$ python -q
>>> import numpy as np
>>> from numpy import linalg as LA
>>> np.set_printoptions(precision=3, suppress=True, linewidth=100)
>>> mat = np.load("sample14.npy")
>>> mat
array([[ 2,  3,  2],
       [ 2,  3,  2],
       [ 2,  3,  2],
       [-1,  0, -1],
       [-1,  0, -1],
       [-2, -1, -2],
       [ 2,  3,  2]])
>>> rk = LA.matrix_rank(mat)
>>> rk
np.int64(2)
>>> null = LA.svd(mat)[2][rk:].T
>>> [int(LA.matrix_rank(mat[:i])) for i in range(1, len(mat) + 1)]
[1, 1, 1, 2, 2, 2, 2]
>>> LA.matrix_rank(mat.T @ mat), LA.matrix_rank(mat @ mat.T)
(np.int64(2), np.int64(2))
>>> np.round(null[:, 0] / null[np.abs(null[:, 0]).round(6).argmax(), 0], 3) + 0
array([ 1.,  0., -1.])
>>> null.shape
(3, 1)
>>> [int(LA.matrix_rank(np.delete(mat, i, axis=0))) for i in range(7)]
[2, 2, 2, 2, 2, 2, 2]
>>> left, s, VT = LA.svd(mat)
>>> s.round(3) + 0
array([8.8  , 1.888, 0.   ])
>>> M2 = left[:, :2] @ np.diag(s[:2]) @ VT[:2]
>>> np.round(LA.norm(mat - M2) / LA.norm(mat), 3)
np.float64(0.0)
>>> LA.matrix_rank(M2)
np.int64(2)
>>> M2.round(3) + 0
array([[ 2.,  3.,  2.],
       [ 2.,  3.,  2.],
       [ 2.,  3.,  2.],
       [-1.,  0., -1.],
       [-1.,  0., -1.],
       [-2., -1., -2.],
       [ 2.,  3.,  2.]])
>>> t = np.radians(79)
>>> Rm = np.eye(3)
>>> Rm[0, 0] = Rm[1, 1] = np.cos(t)
>>> Rm[0, 1], Rm[1, 0] = -np.sin(t), np.sin(t)
>>> Rm
array([[ 0.191, -0.982,  0.   ],
       [ 0.982,  0.191,  0.   ],
       [ 0.   ,  0.   ,  1.   ]])
>>> M2 = mat @ Rm.T
>>> M2
array([[-2.563,  2.536,  2.   ],
       [-2.563,  2.536,  2.   ],
       [-2.563,  2.536,  2.   ],
       [-0.191, -0.982, -1.   ],
       [-0.191, -0.982, -1.   ],
       [ 0.6  , -2.154, -2.   ],
       [-2.563,  2.536,  2.   ]])
>>> np.abs(M2 - mat).max(axis=0)
array([4.563, 1.154, 0.   ])
>>> np.allclose(LA.norm(mat, axis=1), LA.norm(M2, axis=1))
True
>>> np.round(LA.svd(mat, compute_uv=False), 3) + 0, np.round(LA.svd(M2, compute_uv=False), 3) + 0
(array([8.8  , 1.888, 0.   ]), array([8.8  , 1.888, 0.   ]))
